$ python -q
>>> import numpy as np
>>> np.set_printoptions(suppress=True, linewidth=120)
>>> W0 = np.load("mat.npy")
>>> W0
array([[169,   6,  -5,   8],
       [ -3, 142,  -1,   0],
       [ -6,  -4,  36,   2],
       [ -6,  -9,   7,  38]])
>>> rng = np.random.default_rng(4762)
>>> lab = rng.permutation(4)
>>> out = W0[:, lab] * rng.choice([-1, 1], 4)
>>> out
array([[   5,   -6,    8,  169],
       [   1, -142,    0,   -3],
       [ -36,    4,    2,   -6],
       [  -7,    9,   38,   -6]])
>>> Uu, _, Vt = np.linalg.svd(W0.T @ out)
>>> lab
array([2, 1, 3, 0])
>>> np.round(Uu @ Vt, 3) + 0
array([[ 0.,  0.,  0.,  1.],
       [ 0., -1.,  0.,  0.],
       [-1.,  0.,  0.,  0.],
       [ 0.,  0.,  1.,  0.]])
>>> np.round(np.linalg.lstsq(W0, out)[0], 3) + 0
array([[ 0.,  0.,  0.,  1.],
       [ 0., -1.,  0.,  0.],
       [-1.,  0.,  0.,  0.],
       [ 0.,  0.,  1.,  0.]])
>>> out = W0 / np.sqrt((W0 ** 2).mean(axis=1, keepdims=True))
>>> np.linalg.matrix_rank(W0 - W0.mean(axis=1, keepdims=True))
np.int64(3)
>>> W0 - W0.mean(axis=1, keepdims=True)
array([[124.5, -38.5, -49.5, -36.5],
       [-37.5, 107.5, -35.5, -34.5],
       [-13. , -11. ,  29. ,  -5. ],
       [-13.5, -16.5,  -0.5,  30.5]])
>>> Uu, sigma, Vt = np.linalg.svd(W0, full_matrices=False)
>>> sigma.round(3)
array([169.656, 142.327,  41.644,  32.366])
>>> np.round(sigma / sigma[0], 3)
array([1.   , 0.839, 0.245, 0.191])
>>> np.round(Vt @ Vt.T, 3) + 0
array([[1., 0., 0., 0.],
       [0., 1., 0., 0.],
       [0., 0., 1., 0.],
       [0., 0., 0., 1.]])
>>> np.round(Uu.T @ Uu, 3) + 0
array([[1., 0., 0., 0.],
       [0., 1., 0., 0.],
       [0., 0., 1., 0.],
       [0., 0., 0., 1.]])
>>> np.round(Uu.T @ W0 @ Vt.T, 3) + 0
array([[169.656,   0.   ,   0.   ,   0.   ],
       [  0.   , 142.327,   0.   ,   0.   ],
       [  0.   ,   0.   ,  41.644,   0.   ],
       [  0.   ,   0.   ,   0.   ,  32.366]])
>>> np.abs(Uu[:, 0]).round(6).argmax()
np.int64(0)
>>> np.round(np.abs(Vt[0]), 3)
array([0.995, 0.079, 0.041, 0.039])
>>> np.round(np.cumsum(sigma ** 2) / np.sum(sigma ** 2), 3)
array([0.555, 0.946, 0.98 , 1.   ])
>>> feats = np.array([[2.0, 1.0, 0.0], [0.0, 2.0, 1.0], [0.0, 0.0, 2.0]])
>>> t = np.radians(45)
>>> r_ = np.eye(3)
>>> r_[2, 2] = r_[0, 0] = np.cos(t)
>>> r_[2, 0], r_[0, 2] = -np.sin(t), np.sin(t)
>>> r_.round(3)
array([[ 0.707,  0.   ,  0.707],
       [ 0.   ,  1.   ,  0.   ],
       [-0.707,  0.   ,  0.707]])
>>> out = feats @ r_.T
>>> out.round(3)
array([[ 1.414,  1.   , -1.414],
       [ 0.707,  2.   ,  0.707],
       [ 1.414,  0.   ,  1.414]])
>>> np.allclose(feats @ feats.T, out @ out.T)
True
>>> np.allclose(np.linalg.norm(feats, axis=1), np.linalg.norm(out, axis=1))
True
>>> np.round(np.linalg.svd(feats, compute_uv=False), 3), np.round(np.linalg.svd(out, compute_uv=False), 3)
(array([2.762, 2.125, 1.363]), array([2.762, 2.125, 1.363]))
>>> Q, evecs = np.linalg.qr(feats[:, :1])[0], np.linalg.qr(feats[:, 1:])[0]
>>> sigma = np.linalg.svd(Q.T @ evecs, compute_uv=False)
>>> sigma.round(3)
array([0.488])
>>> round(float(np.linalg.norm(Q @ Q.T - evecs @ evecs.T, 2)), 3)
1.0
>>> r0 = np.array([-2, 1])
>>> np.array([np.convolve(row, r0, "same") for row in feats])
array([[-4.,  0.,  1.],
       [ 0., -4.,  0.],
       [ 0.,  0., -4.]])
>>> np.cross(feats[1, :3], feats[0, :3])
array([-1.,  2., -4.])
>>> np.convolve(feats[1], r0)
array([ 0., -4.,  0.,  1.])
>>> out = np.array([[2, 3], [3, 0], [-1, -1]])
>>> arr = np.tile(out, (2, 3))
>>> arr
array([[ 2,  3,  2,  3,  2,  3],
       [ 3,  0,  3,  0,  3,  0],
       [-1, -1, -1, -1, -1, -1],
       [ 2,  3,  2,  3,  2,  3],
       [ 3,  0,  3,  0,  3,  0],
       [-1, -1, -1, -1, -1, -1]])
>>> Uu, sigma, Vt = np.linalg.svd(arr)
>>> np.argmax(sigma[:-1] / (sigma[1:] + 1e-6)) + 1
np.int64(2)
>>> out = Uu[:, :2] @ np.diag(sigma[:2]) @ Vt[:2]
>>> np.round(np.linalg.norm(arr - out, 2), 3), round(float(sigma[2]), 3)
(np.float64(0.0), 0.0)
>>> out.round(3) + 0
array([[ 2.,  3.,  2.,  3.,  2.,  3.],
       [ 3.,  0.,  3.,  0.,  3.,  0.],
       [-1., -1., -1., -1., -1., -1.],
       [ 2.,  3.,  2.,  3.,  2.,  3.],
       [ 3.,  0.,  3.,  0.,  3.,  0.],
       [-1., -1., -1., -1., -1., -1.]])
>>> np.linalg.matrix_rank(out)
np.int64(2)
>>> np.round(np.linalg.norm(arr - out) / np.linalg.norm(arr), 3)
np.float64(0.0)
>>> Uu, sigma, Vt = np.linalg.svd(arr)
>>> evecs = Vt[:(sigma > 1e-8).sum()]
>>> x0 = arr[3] + 5 * arr[5] + rng.integers(2) * np.eye(6)[4]
>>> x0
array([-3., -2., -3., -2., -2., -2.])
>>> np.linalg.matrix_rank(np.vstack([arr, x0]))
np.int64(3)
>>> np.round(np.linalg.norm(x0 - evecs.T @ evecs @ x0), 3)
np.float64(0.816)
>>> np.round(np.diag(evecs.T @ evecs), 3)
array([0.333, 0.333, 0.333, 0.333, 0.333, 0.333])
>>> r0, r1 = arr[1], arr[5]
>>> r0 @ r0
np.int64(27)
>>> r0 @ r1
np.int64(-9)
>>> pr = (r0 @ r1) / (r0 @ r0) * r0
>>> (r1 - pr) @ r0
np.float64(0.0)
>>> r1 - pr
array([ 0., -1.,  0., -1.,  0., -1.])
>>> np.linalg.matrix_rank(np.outer(r0, r1))
np.int64(1)
>>> pr
array([-1., -0., -1., -0., -1., -0.])
>>> A = np.array([[-0.3, -0.8, -1.1, -0.6, -1.2],
...     [1.7, -1.1, 0.2, 0.4, 0.3],
...     [-1.3, 0.9, -0.5, 1.0, -0.7],
...     [-1.0, -0.4, -0.9, -1.1, 1.1]])
>>> A[1] = A[2] + 0.3 * rng.normal(size=5)
>>> A.round(3)
array([[-0.3  , -0.8  , -1.1  , -0.6  , -1.2  ],
       [-1.209,  0.932, -0.135,  0.563, -0.544],
       [-1.3  ,  0.9  , -0.5  ,  1.   , -0.7  ],
       [-1.   , -0.4  , -0.9  , -1.1  ,  1.1  ]])
>>> np.round(A.sum(axis=0), 3)
array([-3.809,  0.632, -2.635, -0.137, -1.344])
>>> np.unravel_index(np.abs(A).argmax(), A.shape)
(np.int64(2), np.int64(0))
>>> round(np.linalg.norm(A), 3)
np.float64(3.915)
>>> np.round(np.diff(A, axis=0), 3)
array([[-0.909,  1.732,  0.965,  1.163,  0.656],
       [-0.091, -0.032, -0.365,  0.437, -0.156],
       [ 0.3  , -1.3  , -0.4  , -2.1  ,  1.8  ]])
>>> np.round(np.linalg.svd(A, compute_uv=False), 3)
array([2.683, 2.248, 1.727, 0.312])
>>> def softmax(z):
...     e = np.exp(z - z.max(axis=-1, keepdims=True))
...     return e / e.sum(axis=-1, keepdims=True)
... 
>>> np.round(softmax(A[3]), 3)
array([0.077, 0.14 , 0.085, 0.07 , 0.628])
>>> np.round(softmax(10 * A[3]), 3) + 0
array([0., 0., 0., 0., 1.])
>>> scores = A @ A.T / np.sqrt(5)
>>> softmax(scores).round(6).argmax(axis=1)
array([0, 2, 2, 3])
>>> np.round(softmax(scores + np.triu(np.full(scores.shape, -np.inf), 1)), 3)
array([[1.   , 0.   , 0.   , 0.   ],
       [0.216, 0.784, 0.   , 0.   ],
       [0.098, 0.369, 0.533, 0.   ],
       [0.148, 0.086, 0.078, 0.688]])
>>> rk = np.linalg.matrix_rank(arr)
>>> rk
np.int64(2)
>>> null = np.linalg.svd(arr)[2][rk:].T
>>> null.shape
(6, 4)
>>> [int(np.linalg.matrix_rank(arr[:i])) for i in range(1, len(arr) + 1)]
[1, 2, 2, 2, 2, 2]
>>> [int(np.linalg.matrix_rank(arr[:, :j + 1])) for j in range(6)]
[1, 2, 2, 2, 2, 2]
>>> np.linalg.matrix_rank(arr.T @ arr), np.linalg.matrix_rank(arr @ arr.T)
(np.int64(2), np.int64(2))
